% ipython --no-banner

In [1]: import numpy as np

In [2]: import numpy.linalg as la

In [3]: np.set_printoptions(suppress=True, linewidth=120)

In [4]: W0 = np.load("x.npy")

In [5]: W0
Out[5]: 
array([[-2.,  0.,  0.],
       [ 0., -2., -3.],
       [ 0., -3., -2.]])

In [6]: ev, V = la.eig(W0)

In [7]: np.round(np.sort(la.eigvals(la.inv(W0))), 2)
Out[7]: array([-0.5, -0.2,  1. ])

In [8]: ev.round(2)
Out[8]: array([ 1., -5., -2.])

In [9]: np.round(W0 @ V[:, 0] - ev[0] * V[:, 0], 2) + 0
Out[9]: array([0., 0., 0.])

In [10]: np.round(np.sort(la.eigvals(W0.T)), 2)
Out[10]: array([-5., -2.,  1.])

In [11]: np.round(np.sort(la.eigvals(W0 @ W0)), 2)
Out[11]: array([ 1.,  4., 25.])

In [12]: rng = np.random.default_rng(6385)

In [13]: idx = rng.permutation(3)

In [14]: A2 = W0[:, idx] * rng.choice([-1, 1], 3)

In [15]: A2
Out[15]: 
array([[ 2.,  0.,  0.],
       [-0., -3., -2.],
       [-0., -2., -3.]])

In [16]: left, _, Vh = la.svd(W0.T @ A2)

In [17]: np.round(left @ Vh, 2) + 0
Out[17]: 
array([[-1.,  0.,  0.],
       [ 0.,  0.,  1.],
       [ 0.,  1.,  0.]])

In [18]: print(np.round(la.lstsq(W0, A2)[0], 2) + 0)
[[-1.  0.  0.]
 [ 0.  0.  1.]
 [ 0.  1.  0.]]

In [19]: K = np.load("out7.npy")

In [20]: K
Out[20]: 
array([[ 4,  7, -7],
       [ 7,  4,  7],
       [-7,  7,  4]])

In [21]: round(la.norm(K), 2)
Out[21]: np.float64(18.49)

In [22]: K - K[0]
Out[22]: 
array([[  0,   0,   0],
       [  3,  -3,  14],
       [-11,   0,  11]])

In [23]: np.count_nonzero(K)
Out[23]: np.int64(9)

In [24]: print(np.abs(K).max())
7

In [25]: ev, V = la.eigh(W0)

In [26]: vec = np.array([0, -2, 0])

In [27]: vec @ W0 @ vec
Out[27]: np.float64(-8.0)

In [28]: np.round(la.eigvalsh(W0[1:, 1:]), 2)
Out[28]: array([-5.,  1.])

In [29]: print(np.abs(W0).sum(axis=1).max(), np.abs(ev).max())
5.0 5.0

In [30]: np.round(V * np.maximum(ev, 0) @ V.T, 2)
Out[30]: 
array([[ 0. ,  0. ,  0. ],
       [ 0. ,  0.5, -0.5],
       [ 0. , -0.5,  0.5]])

In [31]: (np.sign(V[:, -1].round(6)) == np.sign(V[0, -1].round(6))).astype(int)
Out[31]: array([1, 0, 0])

In [32]: np.round(V * np.abs(ev) @ V.T, 2)
Out[32]: 
array([[2., 0., 0.],
       [0., 3., 2.],
       [0., 2., 3.]])

In [33]: vec @ W0 @ vec / (vec @ vec), ev[0], np.round(ev[-1], 2)
Out[33]: (np.float64(-2.0), np.float64(-5.0), np.float64(1.0))

In [34]: A2 = np.array([[-1, 2, 2], [3, -3, 2], [0, -1, 0], [-1, 3, 1], [2, -2, 3]])

In [35]: m1 = A2.T @ A2

In [36]: m1
Out[36]: 
array([[ 15, -18,   9],
       [-18,  27,  -5],
       [  9,  -5,  18]])

In [37]: round(la.norm(m1, 1), 2), round(la.norm(m1, np.inf), 2)
Out[37]: (np.float64(50.0), np.float64(50.0))

In [38]: print(np.round(la.norm(m1, 2), 2))
43.45

In [39]: round(la.norm(m1[2] - m1[1]), 2)
Out[39]: np.float64(47.77)

In [40]: np.round(la.norm(m1) ** 2 / la.norm(m1, 2) ** 2, 2)
Out[40]: np.float64(1.13)

In [41]: ang = np.radians(36)

In [42]: R = np.eye(3)

In [43]: R[0, 0] = R[2, 2] = np.cos(ang)

In [44]: R[0, 2], R[2, 0] = -np.sin(ang), np.sin(ang)

In [45]: R.round(2)
Out[45]: 
array([[ 0.81,  0.  , -0.59],
       [ 0.  ,  1.  ,  0.  ],
       [ 0.59,  0.  ,  0.81]])

In [46]: A2 = m1 @ R.T

In [47]: print(np.round(la.svd(m1, compute_uv=False), 2), np.round(la.svd(A2, compute_uv=False), 2))
[43.45 15.8   0.75] [43.45 15.8   0.75]

In [48]: round(la.det(R), 2), round(float(np.trace(R)), 2)
Out[48]: (np.float64(1.0), 2.62)

In [49]: np.allclose(m1 @ m1.T, A2 @ A2.T)
Out[49]: True

In [50]: np.allclose(la.norm(m1, axis=1), la.norm(A2, axis=1))
Out[50]: True

In [51]: mat = np.load("test4.npy")

In [52]: mat
Out[52]: 
array([[ 16,   4,  10,   2],
       [  4,   4,   7,  12],
       [ 10,   7, -14,  11],
       [  2,  12,  11,  16]])

In [53]: r0 = np.array([0, 1])

In [54]: np.polyval(r0, mat[3])
Out[54]: array([1, 1, 1, 1])

In [55]: np.correlate(mat[3], mat[0], "full")
Out[55]: array([  4,  44, 150, 222, 396, 240, 256])

In [56]: print(np.cross(mat[3, :3], mat[0, :3]))
[  76  156 -184]
